$ python3 -q
>>> import numpy as np
>>> import numpy.linalg as la
>>> np.set_printoptions(precision=2, suppress=True, linewidth=160)
>>> def tidy(a):
...     return np.round(a, 2) + 0
... 
>>> K = np.loadtxt("case6.csv", delimiter=",")
>>> print(K)
[[ 0.  0.  0.  0.]
 [-4.  2. -1.  3.]
 [ 0.  5. -1.  0.]
 [ 4.  0.  0.  5.]]
>>> rank = la.matrix_rank(K)
>>> rank
np.int64(3)
>>> null = la.svd(K)[2][rank:].T
>>> tidy(null[:, 0] / null[np.abs(null[:, 0]).round(6).argmax(), 0])
array([-0.09,  0.2 ,  1.  ,  0.07])
>>> [int(la.matrix_rank(K[:i])) for i in range(1, len(K) + 1)]
[0, 1, 2, 3]
>>> [int(la.matrix_rank(np.delete(K, i, axis=0))) for i in range(4)]
[3, 2, 2, 2]
>>> np.allclose(K @ null, 0)
True
>>> tidy(null @ null.T)
array([[ 0.01, -0.02, -0.09, -0.01],
       [-0.02,  0.04,  0.19,  0.01],
       [-0.09,  0.19,  0.95,  0.07],
       [-0.01,  0.01,  0.07,  0.01]])
>>> null.shape
(4, 1)
>>> [int(la.matrix_rank(K[:, :j + 1])) for j in range(4)]
[1, 2, 3, 3]
>>> F = np.array([[-1, -1, -2],
...     [2, -4, -2],
...     [-1, -2, -3],
...     [-4, 1, -6],
...     [-2, 1, -3],
...     [-2, -1, -5],
...     [-1, -4, -4],
...     [-4, -3, -5],
...     [-2, -2, -6],
...     [-1, -2, -4],
...     [-3, 1, -5],
...     [0, 1, -6],
...     [1, 2, -4],
...     [-1, 4, -6],
...     [-4, 3, -9],
...     [-1, 4, -9]])
>>> cen = F - F.mean(axis=0)
>>> evecs = la.svd(cen)[2][:1]
>>> B = cen - cen @ evecs.T @ evecs
>>> print(tidy(np.cov(cen @ evecs.T, rowvar=False)))
9.73
>>> la.norm(B, axis=1).round(6).argmax()
np.int64(7)
>>> th = np.radians(45)
>>> r_ = np.eye(3)
>>> r_[0, 0] = r_[1, 1] = np.cos(th)
>>> r_[0, 1], r_[1, 0] = -np.sin(th), np.sin(th)
>>> print(tidy(r_))
[[ 0.71 -0.71  0.  ]
 [ 0.71  0.71  0.  ]
 [ 0.    0.    1.  ]]
>>> B = F @ r_.T
>>> np.allclose(la.norm(F, axis=1), la.norm(B, axis=1))
True
>>> print(tidy(la.svd(F, compute_uv=False)), tidy(la.svd(B, compute_uv=False)))
[22.54 10.    5.58] [22.54 10.    5.58]
>>> tidy(B)
array([[ 0.  , -1.41, -2.  ],
       [ 4.24, -1.41, -2.  ],
       [ 0.71, -2.12, -3.  ],
       [-3.54, -2.12, -6.  ],
       [-2.12, -0.71, -3.  ],
       [-0.71, -2.12, -5.  ],
       [ 2.12, -3.54, -4.  ],
       [-0.71, -4.95, -5.  ],
       [ 0.  , -2.83, -6.  ],
       [ 0.71, -2.12, -4.  ],
       [-2.83, -1.41, -5.  ],
       [-0.71,  0.71, -6.  ],
       [-0.71,  2.12, -4.  ],
       [-3.54,  2.12, -6.  ],
       [-4.95, -0.71, -9.  ],
       [-3.54,  2.12, -9.  ]])
>>> tidy(np.abs(B - F).max(axis=0))
array([3.29, 3.71, 0.  ])
>>> cen = (F - F.mean(axis=0)) / F.std(axis=0)
>>> np.argwhere(np.abs(cen) > 2)
array([[ 1,  0],
       [14,  2],
       [15,  2]])
>>> beta = la.lstsq(np.delete(cen, 1, axis=1), cen[:, 1])[0]
>>> tidy(beta)
array([ 0.17, -0.72])
>>> lab = F[:, 1] > np.median(F[:, 1])
>>> u = F[lab].mean(axis=0) - F[~lab].mean(axis=0)
>>> np.argsort(-np.abs(u).round(6), kind="stable")
array([1, 2, 0])
>>> ((F - F.mean(axis=0)) @ u > 0).astype(int)
array([0, 0, 0, 1, 1, 0, 0, 0, 0, 0, 1, 1, 1, 1, 1, 1])
>>> B = F / la.norm(F, axis=1, keepdims=True)
>>> C2 = B @ B.T
>>> print(np.argwhere(np.triu(np.abs(C2) > 0.95, 1)))
[[ 0  2]
 [ 0  5]
 [ 0  7]
 [ 0  8]
 [ 0  9]
 [ 2  6]
 [ 2  8]
 [ 2  9]
 [ 3  4]
 [ 3 10]
 [ 3 14]
 [ 4 10]
 [ 4 14]
 [ 5  8]
 [ 5  9]
 [ 8  9]
 [10 14]
 [11 15]
 [13 15]
 [14 15]]
>>> (C2 - 2 * np.eye(16)).round(6).argmax(axis=1)
array([ 8,  6,  9, 10, 10,  8,  2,  0,  5,  2,  3, 15, 15, 15,  4, 13])
>>> q, _ = la.qr(np.array([[0.8, 1.9], [1.3, 0.1], [-0.8, -0.2], [-0.1, 1.3]]))
>>> W0 = q @ q.T
>>> tidy(W0)
array([[ 0.69,  0.14, -0.13,  0.42],
       [ 0.14,  0.66, -0.39, -0.24],
       [-0.13, -0.39,  0.23,  0.1 ],
       [ 0.42, -0.24,  0.1 ,  0.42]])
>>> x0 = np.array([0, 0, 2, -3])
>>> h = np.maximum(W0 @ x0, 0)
>>> tidy(np.maximum(W0 @ x0, 0) - np.maximum(-W0 @ x0, 0))
array([-1.52, -0.05,  0.15, -1.06])
>>> tidy(np.tanh(W0 @ x0))
array([-0.91, -0.05,  0.14, -0.78])
>>> rank = la.matrix_rank(W0)
>>> rank
np.int64(2)
>>> null = la.svd(W0)[2][rank:].T
>>> tidy(W0 @ null)
array([[0., 0.],
       [0., 0.],
       [0., 0.],
       [0., 0.]])
>>> feats = np.load("w.npy")
>>> print(feats)
[[ 0.09  0.33 -0.72  0.15]
 [ 0.45  1.09  0.32 -0.65]
 [ 0.33  1.07 -1.66  0.2 ]]
>>> W1 = np.array([[-1, 2, -1], [-1, -2, 2], [5, 0, -3], [-3, -5, 5]])
>>> beta = np.array([-1, 2, -1])
>>> H = np.maximum(feats @ W1 + beta, 0)
>>> tidy(H)
array([[0.  , 0.77, 2.48],
       [1.01, 3.97, 0.  ],
       [0.  , 0.  , 6.79]])
>>> print(tidy((H > 0).mean(axis=0)))
[0.33 0.67 0.67]
>>> basis = np.array([[-5, 3], [7, -2], [0, 7]])
>>> W1 @ basis
array([[ 19, -14],
       [ -9,  15],
       [-25,  -6],
       [-20,  36]])
>>> left, sv, Vh = la.svd(feats)
>>> np.argmax(sv[:-1] / (sv[1:] + 1e-6)) + 1
np.int64(2)
>>> B = left[:, :2] @ np.diag(sv[:2]) @ Vh[:2]
>>> tidy(B)
array([[ 0.09,  0.33, -0.72,  0.15],
       [ 0.45,  1.09,  0.32, -0.65],
       [ 0.33,  1.07, -1.66,  0.2 ]])
>>> print(la.matrix_rank(feats, rtol=0.05))
2
>>> la.matrix_rank(B)
np.int64(2)
>>> tidy(np.abs(feats - B).max())
np.float64(0.0)
